In [1]: import numpy as np

In [2]: from numpy import linalg as LA

In [3]: np.set_printoptions(suppress=True, linewidth=120)

In [4]: M = np.array([[1.0, 0.5, 0.2, 0.1, 0.1, 0.0, 0.0],
   ...:     [0.5, 1.0, 0.5, 0.2, 0.1, 0.1, 0.0],
   ...:     [0.2, 0.5, 1.0, 0.5, 0.2, 0.1, 0.1],
   ...:     [0.1, 0.2, 0.5, 1.0, 0.5, 0.2, 0.1],
   ...:     [0.1, 0.1, 0.2, 0.5, 1.0, 0.5, 0.2],
   ...:     [0.0, 0.1, 0.1, 0.2, 0.5, 1.0, 0.5],
   ...:     [0.0, 0.0, 0.1, 0.1, 0.2, 0.5, 1.0]])

In [5]: rng = np.random.default_rng(40)

In [6]: lab = rng.permutation(7)

In [7]: lab
Out[7]: array([3, 1, 5, 4, 2, 0, 6])

In [8]: A2 = M[lab][:, lab]

In [9]: np.trace(A2)
Out[9]: np.float64(7.0)

In [10]: x = np.ones(7)

In [11]: for _ in range(5):
    ...:     x = M @ x
    ...:     x /= LA.norm(x)
    ...:     print(round(x @ M @ x, 1))
    ...: 
2.4
2.4
2.4
2.4
2.4

In [12]: round(float(LA.eigvalsh(M)[-1]), 1)
Out[12]: 2.4

In [13]: ev, evecs = LA.eigh(M)

In [14]: x = np.array([3, 5, 5, 4, 0, 4, 1])

In [15]: np.round(evecs * np.sqrt(ev) @ evecs.T, 1) + 0
Out[15]: 
array([[1. , 0.3, 0.1, 0. , 0. , 0. , 0. ],
       [0.3, 0.9, 0.2, 0.1, 0. , 0. , 0. ],
       [0.1, 0.2, 0.9, 0.2, 0.1, 0. , 0. ],
       [0. , 0.1, 0.2, 0.9, 0.2, 0.1, 0. ],
       [0. , 0. , 0.1, 0.2, 0.9, 0.2, 0.1],
       [0. , 0. , 0. , 0.1, 0.2, 0.9, 0.3],
       [0. , 0. , 0. , 0. , 0.1, 0.3, 1. ]])

In [16]: (np.sign(evecs[:, -1].round(6)) == np.sign(evecs[0, -1].round(6))).astype(int)
Out[16]: array([1, 1, 1, 1, 1, 1, 1])

In [17]: np.round(LA.eigvalsh(M[1:, 1:]), 1)
Out[17]: array([0.3, 0.4, 0.6, 0.9, 1.4, 2.3])

In [18]: np.round(evecs * np.maximum(ev, 0) @ evecs.T, 1) + 0
Out[18]: 
array([[1. , 0.5, 0.2, 0.1, 0.1, 0. , 0. ],
       [0.5, 1. , 0.5, 0.2, 0.1, 0.1, 0. ],
       [0.2, 0.5, 1. , 0.5, 0.2, 0.1, 0.1],
       [0.1, 0.2, 0.5, 1. , 0.5, 0.2, 0.1],
       [0.1, 0.1, 0.2, 0.5, 1. , 0.5, 0.2],
       [0. , 0.1, 0.1, 0.2, 0.5, 1. , 0.5],
       [0. , 0. , 0.1, 0.1, 0.2, 0.5, 1. ]])

In [19]: q, r_ = LA.qr(M)

In [20]: r_.round(1) + 0
Out[20]: 
array([[-1.1, -1. , -0.6, -0.4, -0.3, -0.1,  0. ],
       [ 0. , -0.8, -0.8, -0.5, -0.3, -0.3, -0.1],
       [ 0. ,  0. , -0.8, -0.8, -0.5, -0.3, -0.3],
       [ 0. ,  0. ,  0. , -0.7, -0.8, -0.5, -0.2],
       [ 0. ,  0. ,  0. ,  0. , -0.7, -0.8, -0.5],
       [ 0. ,  0. ,  0. ,  0. ,  0. , -0.7, -0.7],
       [ 0. ,  0. ,  0. ,  0. ,  0. ,  0. ,  0.6]])

In [21]: q.round(1) + 0
Out[21]: 
array([[-0.9,  0.5,  0. ,  0. ,  0. , -0.1,  0. ],
       [-0.4, -0.7,  0.5, -0.1,  0. ,  0.1,  0.1],
       [-0.2, -0.4, -0.7,  0.5, -0.1,  0. , -0.1],
       [-0.1, -0.1, -0.4, -0.7,  0.5, -0.1,  0. ],
       [-0.1,  0. , -0.2, -0.4, -0.7,  0.5,  0.1],
       [ 0. , -0.1,  0. , -0.2, -0.4, -0.7, -0.5],
       [ 0. ,  0. , -0.1,  0. , -0.2, -0.4,  0.9]])

In [22]: data = np.load("m.npy")

In [23]: data
Out[23]: 
array([[-3.2, -0.3, -0.3, -1.9],
       [-2.3,  2.7, -0.4, -0.1],
       [ 1.3, -0.5, -0.4, -1.3],
       [ 1.1, -2. ,  0.3, -0.3],
       [-3.1,  0.9,  0.1,  0.3],
       [ 1.4,  4.6, -2.2,  2.2],
       [ 3.8,  0.9,  1.1, -0.7],
       [-0.8,  3.3, -0.7, -2.1],
       [ 6.3, -1.8,  0.2, -0.4],
       [ 1.3,  1.9,  0. ,  0.3],
       [ 5.2,  4.2, -1.3,  1.3],
       [ 9.9, -1.1,  3.1, -2. ],
       [-2.2,  0.5, -2.7,  1.2],
       [-1.6,  5.4, -3.6,  4.9],
       [ 1.6, -0.4,  0. ,  0.5],
       [-5.6, -1.8,  0.4,  0.3],
       [ 4. ,  4.1, -1.7,  0.4],
       [-2. ,  0.7,  0.4, -1.9],
       [ 4.1, -1. ,  0.2,  0.3],
       [ 1. , -0.7, -0.1,  0.2]])

In [24]: lab = data[:, 3] > np.median(data[:, 3])

In [25]: u = data[lab].mean(axis=0) - data[~lab].mean(axis=0)

In [26]: u.round(1)
Out[26]: array([-1. ,  1.7, -1.4,  2.2])

In [27]: m1 = np.loadtxt("layer5.csv", delimiter=",")

In [28]: m1
Out[28]: 
array([[ -1.,  -3.,  -2.,   3.,  -1.],
       [  1.,  -6.,  -4.,   2.,  -2.],
       [ -2.,  -9.,  -1.,   0.,  -5.],
       [ -5., -10.,  -3.,  -3.,  -5.],
       [ -8., -13.,  -6.,   0.,  -2.],
       [-11., -12.,  -9.,   0.,  -1.],
       [-14., -11.,  -7.,  -3.,  -3.],
       [-16., -10.,  -7.,  -1.,   0.],
       [-15., -12.,  -5.,   1.,  -1.],
       [-17.,  -9.,  -4.,   2.,  -1.],
       [-19., -11.,  -3.,   3.,  -4.],
       [-18.,  -9.,   0.,   5.,  -3.],
       [-17., -11.,   3.,   7.,  -6.],
       [-20.,  -8.,   0.,   7.,  -7.],
       [-21.,  -9.,  -1.,   4.,  -9.],
       [-23., -12.,   2.,   6., -11.],
       [-24., -10.,   5.,   8., -10.],
       [-26., -12.,   5.,  10., -13.],
       [-25., -10.,   7.,   8., -13.],
       [-25.,  -9.,   7.,  11., -14.],
       [-27., -11.,   9.,  11., -14.],
       [-27., -14.,  10.,  13., -12.],
       [-30., -16.,   7.,  12., -14.],
       [-29., -18.,   8.,  11., -13.],
       [-28., -20.,   6.,  13., -13.],
       [-29., -18.,   3.,  13., -13.],
       [-26., -21.,   2.,  10., -15.],
       [-24., -23.,   4.,   7., -17.],
       [-27., -21.,   3.,   4., -18.],
       [-27., -24.,   4.,   7., -15.]])

In [29]: Ac = (m1 - m1.mean(axis=0)) / m1.std(axis=0)

In [30]: np.argwhere(np.abs(Ac) > 2)
Out[30]: 
array([[ 0,  0],
       [ 1,  0],
       [27,  1],
       [29,  1]])

In [31]: coef = LA.lstsq(np.delete(Ac, 3, axis=1), Ac[:, 3])[0]

In [32]: coef.round(1)
Out[32]: array([-0.4, -0.1,  0.8,  0.2])

In [33]: round(float(1 - np.var(Ac[:, 3] - np.delete(Ac, 3, axis=1) @ coef)), 1)
Out[33]: 0.8

In [34]: E = np.load("data.npy")

In [35]: E
Out[35]: 
array([[ 1,  3,  1,  0,  1,  0],
       [ 3,  5,  1,  3,  2,  1],
       [ 6,  8,  3,  3,  5,  1],
       [ 6, 10,  5,  6,  6,  3],
       [ 8, 12,  5,  8,  7,  3],
       [ 9, 15,  7,  8,  8,  6],
       [11, 18,  8,  9,  9,  7],
       [12, 19,  8, 11, 10, 10],
       [12, 22, 10, 12, 11, 12],
       [15, 22, 11, 12, 13, 15],
       [16, 24, 11, 15, 16, 18],
       [19, 27, 11, 16, 16, 19],
       [20, 28, 11, 18, 16, 22],
       [21, 30, 13, 21, 18, 23]])

In [36]: proj = E @ LA.solve(E.T @ E, E.T)

In [37]: np.round(LA.eigvalsh(proj), 1) + 0
Out[37]: array([0., 0., 0., 0., 0., 0., 0., 0., 1., 1., 1., 1., 1., 1.])

In [38]: np.round(np.diag(proj), 1)
Out[38]: array([0.2, 0.3, 0.5, 0.3, 0.5, 0.2, 0.3, 0.1, 0.6, 0.7, 0.8, 0.3, 0.5, 0.6])

In [39]: np.round(np.trace(proj), 1)
Out[39]: np.float64(6.0)

In [40]: np.argsort(-LA.norm(E, axis=0).round(6), kind="stable")[:3]
Out[40]: array([1, 0, 5])

In [41]: [round(float(x), 1) for x in LA.svd(E, compute_uv=False)[:3]]
Out[41]: [119.6, 10.4, 3.8]

In [42]: np.round(np.abs(LA.svd(E)[2][-1]), 1) + 0
Out[42]: array([0.5, 0.4, 0.6, 0.1, 0.5, 0. ])

In [43]: LA.cond(E) > 100
Out[43]: np.False_

In [44]: Ac = (data - data.mean(axis=0)) / data.std(axis=0)

In [45]: Ac.std(axis=0)
Out[45]: array([1., 1., 1., 1.])

In [46]: coef = LA.lstsq(np.delete(Ac, 2, axis=1), Ac[:, 2])[0]

In [47]: np.abs(coef).argmax()
Out[47]: np.int64(2)

In [48]: coef.round(1)
Out[48]: array([ 0.3, -0.4, -0.5])

In [49]: Uu, sv, VT = LA.svd(E)

In [50]: np.argmax(sv[:-1] / (sv[1:] + 1e-6)) + 1
Out[50]: np.int64(1)

In [51]: sv.round(1)
Out[51]: array([119.6,  10.4,   3.8,   3.1,   2.7,   1.3])

In [52]: A2 = Uu[:, :1] @ np.diag(sv[:1]) @ VT[:1]

In [53]: round(np.abs(E - A2).max(), 1)
Out[53]: np.float64(4.1)

In [54]: np.round(LA.norm(E - A2, 2), 1), round(sv[1], 1)
Out[54]: (np.float64(10.4), np.float64(10.4))

In [55]: LA.matrix_rank(A2)
Out[55]: np.int64(1)

In [56]: round(float(LA.norm(E - A2) / LA.norm(E)), 1)
Out[56]: 0.1

In [57]: LA.matrix_rank(E, rtol=0.05)
Out[57]: np.int64(2)

In [58]: A2 = np.c_[E[:, :4] @ np.array([[0, 1, 1, 2], [0, 3, 2, 3], [3, 2, 1, 2], [2, 3, 3, 2]]), np.array([3, 0, 0, 2, 0, 0, 0, 0, 3, 3, 0, 2, 3, 0])]

In [59]: A2
Out[59]: 
array([[  3,  12,   8,  13,   3],
       [  9,  29,  23,  29,   0],
       [ 15,  45,  34,  48,   0],
       [ 27,  64,  49,  64,   2],
       [ 31,  78,  61,  78,   0],
       [ 37,  92,  70,  93,   0],
       [ 42, 108,  82, 110,   0],
       [ 46, 118,  91, 119,   0],
       [ 54, 134, 102, 134,   3],
       [ 57, 139, 106, 142,   3],
       [ 63, 155, 120, 156,   0],
       [ 65, 170, 132, 173,   2],
       [ 69, 180, 141, 182,   3],
       [ 81, 200, 157, 200,   0]])

In [60]: np.round(LA.lstsq(E, A2[:, 0])[0], 1) + 0
Out[60]: array([0., 0., 3., 2., 0., 0.])

In [61]: np.round(LA.norm(A2 - E @ LA.lstsq(E, A2)[0], axis=0), 1) + 0
Out[61]: array([0. , 0. , 0. , 0. , 4.3])

In [62]: np.round(LA.norm(LA.qr(E)[0].T @ A2, axis=0) ** 2 / ((A2 ** 2).sum(axis=0) + 1e-12), 1)
Out[62]: array([1. , 1. , 1. , 1. , 0.6])

In [63]: J = np.load("block5.npy")

In [64]: J
Out[64]: 
array([[ 0, -1, -1, -2,  0,  0],
       [ 4,  3,  3,  2,  4,  4],
       [ 1,  0,  0, -1,  1,  1],
       [ 1,  0,  0, -1,  1,  1]])

In [65]: A2 = J / np.sqrt((J ** 2).mean(axis=1, keepdims=True))

In [66]: np.round(LA.norm(A2, axis=1), 1)
Out[66]: array([2.4, 2.4, 2.4, 2.4])

In [67]: Uu, sv, VT = LA.svd(J)

In [68]: sv.round(1) + 0
Out[68]: array([8.6, 3.1, 0. , 0. ])

In [69]: A2 = Uu[:, :2] @ np.diag(sv[:2]) @ VT[:2]

In [70]: LA.matrix_rank(A2)
Out[70]: np.int64(2)

In [71]: LA.matrix_rank(J, rtol=0.05)
Out[71]: np.int64(2)

In [72]: round(np.abs(J - A2).max(), 1)
Out[72]: np.float64(0.0)

In [73]: [round(float(x), 1) for x in LA.svd(J, compute_uv=False)[:3]]
Out[73]: [8.6, 3.1, 0.0]

In [74]: A2 = J + rng.integers(-2, 3, (4, 2)) @ rng.integers(-2, 3, (2, 6))

In [75]: A2
Out[75]: 
array([[ 2, -3, -3, -4, -2, -2],
       [ 7,  0,  8,  5,  3,  9],
       [-3,  4,  0,  0,  4,  1],
       [ 5, -4,  4,  1, -1,  5]])

In [76]: A2 - J
Out[76]: 
array([[ 2, -2, -2, -2, -2, -2],
       [ 3, -3,  5,  3, -1,  5],
       [-4,  4,  0,  1,  3,  0],
       [ 4, -4,  4,  2, -2,  4]])

In [77]: A2 = J / LA.norm(J, axis=1, keepdims=True)

In [78]: C2 = A2 @ A2.T

In [79]: np.round(LA.norm(A2, axis=1), 1)
Out[79]: array([1., 1., 1., 1.])

In [80]: (C2 - 2 * np.eye(4)).round(6).argmax(axis=1)
Out[80]: array([2, 2, 3, 2])

In [81]: C2[0].round(1)
Out[81]: array([ 1. , -0.5,  0.4,  0.4])

In [82]: W0 = np.load("w.npy")

In [83]: W0
Out[83]: 
array([[1, 0, 0],
       [0, 1, 0],
       [0, 0, 1]])

In [84]: A2 = np.array([[2, -7, -9], [-4, 3, 6], [-6, 5, -4]])

In [85]: A2.T @ W0.T
Out[85]: 
array([[ 2, -4, -6],
       [-7,  3,  5],
       [-9,  6, -4]])

In [86]: np.einsum("ij,ij->i", W0, W0)
Out[86]: array([1, 1, 1])

In [87]: W0 @ A2
Out[87]: 
array([[ 2, -7, -9],
       [-4,  3,  6],
       [-6,  5, -4]])

In [88]: np.einsum("ik,kj->ji", W0, A2)
Out[88]: 
array([[ 2, -4, -6],
       [-7,  3,  5],
       [-9,  6, -4]])

In [89]: np.vstack([W0, A2.T]).shape
Out[89]: (6, 3)

In [90]: np.einsum("ij->j", W0)
Out[90]: array([1, 1, 1])

In [91]: mat = np.array([[0, 2, 3], [-2, 0, 1], [-3, -1, 0]])

In [92]: proj = m1 @ LA.solve(m1.T @ m1, m1.T)

In [93]: np.round(np.diag(proj), 1)
Out[93]: 
array([0.1, 0.3, 0.1, 0.2, 0.1, 0.2, 0.2, 0.2, 0.2, 0.2, 0.1, 0.1, 0.1, 0.1, 0.2, 0.1, 0.1, 0.1, 0.1, 0.2, 0.1, 0.2,
       0.1, 0.2, 0.2, 0.2, 0.2, 0.2, 0.3, 0.2])

In [94]: LA.matrix_rank(np.eye(30) - proj)
Out[94]: np.int64(25)

In [95]: np.allclose(proj @ proj, proj)
Out[95]: True

In [96]: rk = LA.matrix_rank(mat)

In [97]: rk
Out[97]: np.int64(2)

In [98]: null = LA.svd(mat)[2][rk:].T

In [99]: np.round(null @ null.T, 1)
Out[99]: 
array([[ 0.1, -0.2,  0.1],
       [-0.2,  0.6, -0.4],
       [ 0.1, -0.4,  0.3]])

In [100]: LA.matrix_rank(mat.T @ mat), LA.matrix_rank(mat @ mat.T)
Out[100]: (np.int64(2), np.int64(2))

In [101]: [int(LA.matrix_rank(mat[:, :j + 1])) for j in range(3)]
Out[101]: [1, 2, 2]

In [102]: np.allclose(mat @ null, 0)
Out[102]: True

In [103]: [int(LA.matrix_rank(mat[:i])) for i in range(1, len(mat) + 1)]
Out[103]: [1, 2, 2]

In [104]: LA.matrix_rank(mat, rtol=0.1)
Out[104]: np.int64(2)

In [105]: [round(float(x), 1) for x in LA.svd(mat, compute_uv=False)[:3]]
Out[105]: [3.7, 3.7, 0.0]

In [106]: LA.cond(mat) > 100
Out[106]: np.True_

In [107]: np.kron(np.eye(2, dtype=int), mat)
Out[107]: 
array([[ 0,  2,  3,  0,  0,  0],
       [-2,  0,  1,  0,  0,  0],
       [-3, -1,  0,  0,  0,  0],
       [ 0,  0,  0,  0,  2,  3],
       [ 0,  0,  0, -2,  0,  1],
       [ 0,  0,  0, -3, -1,  0]])

In [108]: round(float(LA.det(2 * mat)), 1), round(float(LA.det(mat)), 1)
Out[108]: (-0.0, -0.0)

In [109]: np.round(np.poly(mat), 1) + 0
Out[109]: array([ 1.,  0., 14.,  0.])

In [110]: np.round(LA.det(mat.T), 1)
Out[110]: np.float64(0.0)

In [111]: np.round(LA.det(mat[::-1]), 1)
Out[111]: np.float64(0.0)

In [112]: np.einsum("ii->", mat)
Out[112]: np.int64(0)

In [113]: round(float(LA.norm(mat[0] - mat[2])), 1)
Out[113]: 5.2

In [114]: np.round(LA.norm(mat, axis=0), 1)
Out[114]: array([3.6, 2.2, 3.2])

In [115]: mat[0] @ mat[2]
Out[115]: np.int64(-2)

In [116]: np.round(LA.norm(mat, axis=1), 1)
Out[116]: array([3.6, 2.2, 3.2])

In [117]: round(float(LA.norm(mat, 1)), 1), round(LA.norm(mat, np.inf), 1)
Out[117]: (5.0, np.float64(5.0))

In [118]: q, _ = LA.qr(np.array([[0.3, -0.8, -0.5, 0.0, 0.7],
     ...:     [-1.3, 0.4, 0.5, -2.1, 0.5],
     ...:     [0.6, -0.3, 2.0, -1.3, 0.4],
     ...:     [-0.4, 1.2, -1.8, 0.7, 0.4],
     ...:     [-2.0, -1.3, 0.1, -1.6, 0.8]]))

In [119]: arr = q[:, :3]

In [120]: arr.round(1)
Out[120]: 
array([[-0.1,  0.4,  0.4],
       [ 0.5, -0.3, -0.5],
       [-0.2,  0.2, -0.7],
       [ 0.2, -0.7,  0.4],
       [ 0.8,  0.5,  0.1]])

In [121]: proj = arr @ LA.solve(arr.T @ arr, arr.T)

In [122]: np.round((np.eye(5) - proj) @ arr, 1) + 0
Out[122]: 
array([[0., 0., 0.],
       [0., 0., 0.],
       [0., 0., 0.],
       [0., 0., 0.],
       [0., 0., 0.]])

In [123]: np.round(proj @ arr[:, 0], 1)
Out[123]: array([-0.1,  0.5, -0.2,  0.2,  0.8])

In [124]: round(np.trace(proj), 1)
Out[124]: np.float64(3.0)
